% python3 -q
>>> import numpy as np
>>> np.set_printoptions(suppress=True, linewidth=140)
>>> rd = lambda a: np.round(a, 4) + 0
>>> m1 = np.load("mat.npy")
>>> print(rd(m1))
[[-0.4761  0.2729  0.2842  1.3038  0.1854]
 [ 0.2729  0.8087  0.5421  0.9326  0.092 ]
 [ 0.2842  0.5421  0.3454  0.4488  0.0342]
 [ 1.3038  0.9326  0.4488 -0.6466 -0.1626]
 [ 0.1854  0.092   0.0342 -0.1626 -0.0315]]
>>> print(np.unique(m1.round(6), axis=0).shape)
(5, 5)
>>> print(rd(m1 @ np.linalg.pinv(m1) @ m1))
[[-0.4761  0.2729  0.2842  1.3038  0.1854]
 [ 0.2729  0.8087  0.5421  0.9326  0.092 ]
 [ 0.2842  0.5421  0.3454  0.4488  0.0342]
 [ 1.3038  0.9326  0.4488 -0.6466 -0.1626]
 [ 0.1854  0.092   0.0342 -0.1626 -0.0315]]
>>> print(np.abs(np.diag(np.linalg.qr(m1)[1])) > 1e-9)
[ True  True False False False]
>>> print(rd(np.linalg.eigvals(m1).sum().real))
0.0
>>> print(rd(np.kron(np.eye(2, dtype=int), m1)))
[[-0.4761  0.2729  0.2842  1.3038  0.1854  0.      0.      0.      0.      0.    ]
 [ 0.2729  0.8087  0.5421  0.9326  0.092   0.      0.      0.      0.      0.    ]
 [ 0.2842  0.5421  0.3454  0.4488  0.0342  0.      0.      0.      0.      0.    ]
 [ 1.3038  0.9326  0.4488 -0.6466 -0.1626  0.      0.      0.      0.      0.    ]
 [ 0.1854  0.092   0.0342 -0.1626 -0.0315  0.      0.      0.      0.      0.    ]
 [ 0.      0.      0.      0.      0.     -0.4761  0.2729  0.2842  1.3038  0.1854]
 [ 0.      0.      0.      0.      0.      0.2729  0.8087  0.5421  0.9326  0.092 ]
 [ 0.      0.      0.      0.      0.      0.2842  0.5421  0.3454  0.4488  0.0342]
 [ 0.      0.      0.      0.      0.      1.3038  0.9326  0.4488 -0.6466 -0.1626]
 [ 0.      0.      0.      0.      0.      0.1854  0.092   0.0342 -0.1626 -0.0315]]
>>> print(rd(np.linalg.det(m1.T)))
0.0
>>> theta = np.deg2rad(15)
>>> arr = np.eye(5)
>>> arr[np.ix_([3, 2], [3, 2])] = [[np.cos(theta), -np.sin(theta)], [np.sin(theta), np.cos(theta)]]
>>> print(rd(arr))
[[ 1.      0.      0.      0.      0.    ]
 [ 0.      1.      0.      0.      0.    ]
 [ 0.      0.      0.9659  0.2588  0.    ]
 [ 0.      0.     -0.2588  0.9659  0.    ]
 [ 0.      0.      0.      0.      1.    ]]
>>> # 4 groups of indices that never mix
>>> print((arr != 0).astype(int))
[[1 0 0 0 0]
 [0 1 0 0 0]
 [0 0 1 1 0]
 [0 0 1 1 0]
 [0 0 0 0 1]]
>>> print(rd(np.sort(np.linalg.eigvals(arr).real)))
[0.9659 0.9659 1.     1.     1.    ]
>>> hat = np.triu(np.array([[3, -3, 3, 3, -1],
...     [3, -3, 2, 1, 0],
...     [1, 1, -2, 0, -1],
...     [-3, -2, -3, 0, 2],
...     [-2, 2, -3, 2, 0]]), 1) + np.eye(5)
>>> Y = hat @ arr @ np.linalg.inv(hat)
>>> print(rd(np.linalg.det(Y)))
1.0
>>> feats = np.array([[-7, 0, 0], [0, 0, 1], [0, 0, 0]])
>>> print(feats)
[[-7  0  0]
 [ 0  0  1]
 [ 0  0  0]]
>>> rng = np.random.default_rng(12)
>>> z = rng.permutation(3)
>>> print(z)
[1 2 0]
>>> Y = feats[z][:, z]
>>> print(Y)
[[ 0  1  0]
 [ 0  0  0]
 [ 0  0 -7]]
>>> print(np.trace(Y))
-7
>>> rk = np.linalg.matrix_rank(feats)
>>> print(rk)
2
>>> ns = np.linalg.svd(feats)[2][rk:].T
>>> print([int(np.linalg.matrix_rank(feats[:i])) for i in range(1, len(feats) + 1)])
[1, 2, 2]
>>> print(feats @ ns)
[[0.]
 [0.]
 [0.]]
>>> print(ns @ ns.T)
[[0. 0. 0.]
 [0. 1. 0.]
 [0. 0. 0.]]
>>> print([int(np.linalg.matrix_rank(np.delete(feats, i, axis=0))) for i in range(3)])
[1, 1, 2]
>>> print(np.allclose(feats @ ns, 0))
True
>>> U, sv, VT = np.linalg.svd(feats)
>>> print(sv)
[7. 1. 0.]
>>> Y = U[:, :2] @ np.diag(sv[:2]) @ VT[:2]
>>> print(np.linalg.matrix_rank(Y))
2
>>> print(rd(np.linalg.norm(feats - Y) / np.linalg.norm(feats)))
0.0
>>> print(Y)
[[-7.  0.  0.]
 [ 0.  0.  1.]
 [ 0.  0.  0.]]
>>> print(np.linalg.matrix_rank(feats, rtol=0.05))
2
>>> print(np.abs(feats - Y).max())
0.0
>>> U, sv, VT = np.linalg.svd(feats)
>>> vecs = VT[:(sv > 1e-8).sum()]
>>> x0 = feats[2] + -3 * feats[0] + rng.integers(2) * np.eye(3)[0]
>>> print(x0)
[22.  0.  0.]
>>> print(rd(np.linalg.norm(x0 - vecs.T @ vecs @ x0)))
0.0
>>> print(np.allclose(vecs.T @ vecs @ x0, x0))
True
>>> print(np.linalg.matrix_rank(np.vstack([feats, x0])))
2
>>> mat = np.load("layer18.npy")
>>> print(mat)
[[ 1  0  0  0  0]
 [ 0  3  0  0  0]
 [ 0  0  2  0  0]
 [ 0  0  0 -2  0]
 [ 0  0  0  0 -3]]
>>> print(rd(np.linalg.pinv(mat)))
[[ 1.      0.      0.      0.      0.    ]
 [ 0.      0.3333  0.      0.      0.    ]
 [ 0.      0.      0.5     0.      0.    ]
 [ 0.      0.      0.     -0.5     0.    ]
 [ 0.      0.      0.      0.     -0.3333]]
>>> print(mat[:, 2] @ mat[:, 3])
0
>>> print(rd(np.linalg.norm(mat, axis=0)))
[1. 3. 2. 2. 3.]
>>> print(rd(np.linalg.svd(mat, compute_uv=False)))
[3. 3. 2. 2. 1.]
>>> print(mat @ mat.T)
[[1 0 0 0 0]
 [0 9 0 0 0]
 [0 0 4 0 0]
 [0 0 0 4 0]
 [0 0 0 0 9]]
>>> print(mat @ mat)
[[1 0 0 0 0]
 [0 9 0 0 0]
 [0 0 4 0 0]
 [0 0 0 4 0]
 [0 0 0 0 9]]
>>> print((np.linalg.matrix_power((mat != 0) + (mat.T != 0) + np.eye(5), 5) > 0).astype(int))
[[1 0 0 0 0]
 [0 1 0 0 0]
 [0 0 1 0 0]
 [0 0 0 1 0]
 [0 0 0 0 1]]
>>> print(rd(np.sort(np.linalg.eigvals(mat).real)))
[-3. -2.  1.  2.  3.]
>>> print((mat != 0).astype(int))
[[1 0 0 0 0]
 [0 1 0 0 0]
 [0 0 1 0 0]
 [0 0 0 1 0]
 [0 0 0 0 1]]
>>> print(rd(np.linalg.det(mat)))
36.0
>>> vals, vecs = np.linalg.eigh(mat)
>>> x0 = np.array([-1, -2, 2, 3, 0])
>>> print(vecs * np.maximum(vals, 0) @ vecs.T)
[[1. 0. 0. 0. 0.]
 [0. 3. 0. 0. 0.]
 [0. 0. 2. 0. 0.]
 [0. 0. 0. 0. 0.]
 [0. 0. 0. 0. 0.]]
>>> print(rd(x0 @ mat @ x0 / (x0 @ x0)), vals[0], vals[-1])
0.1667 -3.0 3.0
>>> print((np.sign(vecs[:, -1].round(6)) == np.sign(vecs[0, -1].round(6))).astype(int))
[1 0 1 1 1]
>>> print(x0 @ mat @ x0)
3
>>> print(vecs * np.abs(vals) @ vecs.T)
[[1. 0. 0. 0. 0.]
 [0. 3. 0. 0. 0.]
 [0. 0. 2. 0. 0.]
 [0. 0. 0. 2. 0.]
 [0. 0. 0. 0. 3.]]
>>> print(np.abs(mat).sum(axis=1).max(), np.abs(vals).max())
3 3.0
>>> print(np.linalg.matrix_power(mat, 4))
[[ 1  0  0  0  0]
 [ 0 81  0  0  0]
 [ 0  0 16  0  0]
 [ 0  0  0 16  0]
 [ 0  0  0  0 81]]
>>> np.linalg.determinant(mat)
Traceback (most recent call last):
  File "<python-input-73>", line 1, in <module>
    np.linalg.determinant(mat)
    ^^^^^^^^^^^^^^^^^^^^^
AttributeError: module 'numpy.linalg' has no attribute 'determinant'
>>> print(np.allclose(mat, mat.T))
True
>>> print(rd(np.sort(np.abs(np.linalg.eigvals(mat)))))
[1. 2. 2. 3. 3.]
>>> data = np.array([[-1.3, -0.4, 1.1, 0.6],
...     [-1.9, -0.1, -0.3, 1.6],
...     [-0.8, -0.7, 0.3, -1.0],
...     [1.0, 1.4, 0.6, 1.0],
...     [0.0, 0.3, -0.6, 1.2],
...     [0.9, -0.4, 1.0, -0.6],
...     [-0.2, 0.0, -0.4, -1.7],
...     [0.3, -1.1, -1.3, 0.2],
...     [-0.7, -1.2, -0.4, 0.2],
...     [-1.2, 1.7, -2.2, 1.0]])
>>> data[:, 1] = 4 * data[:, 3] + 0.02 * rng.normal(size=10)
>>> print(rd(data))
[[-1.3     2.4148  1.1     0.6   ]
 [-1.9     6.4145 -0.3     1.6   ]
 [-0.8    -3.9676  0.3    -1.    ]
 [ 1.      3.9759  0.6     1.    ]
 [ 0.      4.7875 -0.6     1.2   ]
 [ 0.9    -2.4264  1.     -0.6   ]
 [-0.2    -6.8022 -0.4    -1.7   ]
 [ 0.3     0.82   -1.3     0.2   ]
 [-0.7     0.7996 -0.4     0.2   ]
 [-1.2     4.0099 -2.2     1.    ]]
>>> z = data[:, 3] > np.median(data[:, 3])
>>> r0 = data[z].mean(axis=0) - data[~z].mean(axis=0)
>>> print(rd(r0))
[-0.58    6.6358 -0.12    1.66  ]
>>> print(((data - data.mean(axis=0)) @ r0 > 0).astype(int))
[1 1 0 1 1 0 0 0 0 1]
>>> print(z.astype(int))
[1 1 0 1 1 0 0 0 0 1]
>>> print(rd(data.reshape(-1, 2)))
[[-1.3     2.4148]
 [ 1.1     0.6   ]
 [-1.9     6.4145]
 [-0.3     1.6   ]
 [-0.8    -3.9676]
 [ 0.3    -1.    ]
 [ 1.      3.9759]
 [ 0.6     1.    ]
 [ 0.      4.7875]
 [-0.6     1.2   ]
 [ 0.9    -2.4264]
 [ 1.     -0.6   ]
 [-0.2    -6.8022]
 [-0.4    -1.7   ]
 [ 0.3     0.82  ]
 [-1.3     0.2   ]
 [-0.7     0.7996]
 [-0.4     0.2   ]
 [-1.2     4.0099]
 [-2.2     1.    ]]
>>> print(rd(data.ravel(order="F")))
[-1.3    -1.9    -0.8     1.      0.      0.9    -0.2     0.3    -0.7    -1.2     2.4148  6.4145 -3.9676  3.9759  4.7875 -2.4264 -6.8022
  0.82    0.7996  4.0099  1.1    -0.3     0.3     0.6    -0.6     1.     -0.4    -1.3    -0.4    -2.2     0.6     1.6    -1.      1.
  1.2    -0.6    -1.7     0.2     0.2     1.    ]
>>> T = data.reshape(10, 2, -1)
>>> print(rd(T[:, 0]))
[[-1.3     2.4148]
 [-1.9     6.4145]
 [-0.8    -3.9676]
 [ 1.      3.9759]
 [ 0.      4.7875]
 [ 0.9    -2.4264]
 [-0.2    -6.8022]
 [ 0.3     0.82  ]
 [-0.7     0.7996]
 [-1.2     4.0099]]
>>> print(rd(np.swapaxes(T, 1, 2)[8]))
[[-0.7    -0.4   ]
 [ 0.7996  0.2   ]]
